% ipython --no-banner

In [1]: import numpy as np

In [2]: import numpy.linalg as la

In [3]: np.set_printoptions(suppress=True, linewidth=100)

In [4]: A = np.load("arr.npy")

In [5]: A
Out[5]: 
array([[0, 0, 2, 2, 0, 2, 0],
       [2, 0, 1, 0, 0, 0, 0],
       [1, 2, 2, 0, 1, 2, 2],
       [2, 2, 0, 0, 2, 2, 1],
       [1, 2, 0, 0, 1, 0, 2],
       [1, 2, 0, 1, 1, 1, 0],
       [2, 1, 1, 0, 0, 0, 0]])

In [6]: la.cond(A) > 100
Out[6]: np.True_

In [7]: [round(float(x), 2) for x in la.svd(A, compute_uv=False)[:3]]
Out[7]: [7.07, 3.51, 2.63]

In [8]: rng = np.random.default_rng(647)

In [9]: labels = rng.permutation(7)

In [10]: other = A[:, labels] * rng.choice([-1, 1], 7)

In [11]: other
Out[11]: 
array([[ 0,  0,  0,  0, -2,  2, -2],
       [ 0,  0, -2,  0,  0,  0, -1],
       [ 2, -2, -1,  1,  0,  2, -2],
       [ 1, -2, -2,  2,  0,  2,  0],
       [ 2, -2, -1,  1,  0,  0,  0],
       [ 0, -2, -1,  1, -1,  1,  0],
       [ 0, -1, -2,  0,  0,  0, -1]])

In [12]: U, _, vt = la.svd(A.T @ other)

In [13]: np.round(U @ vt, 2) + 0
Out[13]: 
array([[ 0.,  0., -1.,  0.,  0.,  0.,  0.],
       [ 0., -1.,  0.,  0.,  0.,  0.,  0.],
       [ 0.,  0.,  0.,  0.,  0.,  0., -1.],
       [ 0.,  0.,  0.,  0., -1.,  0.,  0.],
       [ 0.,  0.,  0.,  1.,  0.,  0.,  0.],
       [ 0.,  0.,  0.,  0.,  0.,  1.,  0.],
       [ 1.,  0.,  0.,  0.,  0.,  0.,  0.]])

In [14]: np.round(la.lstsq(A, other)[0], 2) + 0
Out[14]: 
array([[ 0.,  0., -1.,  0.,  0.,  0.,  0.],
       [ 0., -1.,  0.,  0.,  0.,  0.,  0.],
       [ 0.,  0.,  0.,  0.,  0.,  0., -1.],
       [ 0.,  0.,  0.,  0., -1.,  0.,  0.],
       [ 0.,  0.,  0.,  1.,  0.,  0.,  0.],
       [ 0.,  0.,  0.,  0.,  0.,  1.,  0.],
       [ 1.,  0.,  0.,  0.,  0.,  0.,  0.]])

In [15]: round(float(la.norm(other, 2) / la.norm(other)), 2)
Out[15]: 0.81

In [16]: la.cond(other) > 100
Out[16]: np.True_

In [17]: other = A + rng.integers(-2, 3, (7, 6)) @ rng.integers(-2, 3, (6, 7))

In [18]: other
Out[18]: 
array([[  0,   6,  -1,   3,  -2,  -4,   4],
       [  7,  -1,   2,   0,  10,  -1, -12],
       [  4,   3,  -2,  -6,   3,  -4,   0],
       [  4,   4,  -9,  -1,   1,  -1,  -1],
       [  4,   1,  -8,  -3,   2,  -5,   4],
       [ -4,  15,  -5,  10,  -5,  -6,  -6],
       [ -4,   1,   2,   5,  -3,  -8,   6]])

In [19]: la.matrix_rank(other - A, tol=1e-8)
Out[19]: np.int64(6)

In [20]: other - A
Out[20]: 
array([[  0,   6,  -3,   1,  -2,  -6,   4],
       [  5,  -1,   1,   0,  10,  -1, -12],
       [  3,   1,  -4,  -6,   2,  -6,  -2],
       [  2,   2,  -9,  -1,  -1,  -3,  -2],
       [  3,  -1,  -8,  -3,   1,  -5,   2],
       [ -5,  13,  -5,   9,  -6,  -7,  -6],
       [ -6,   0,   1,   5,  -3,  -8,   6]])

In [21]: np.round(la.svd(other - A, compute_uv=False), 2) + 0
Out[21]: array([23.8 , 19.01, 15.53,  9.03,  5.23,  3.35,  0.  ])
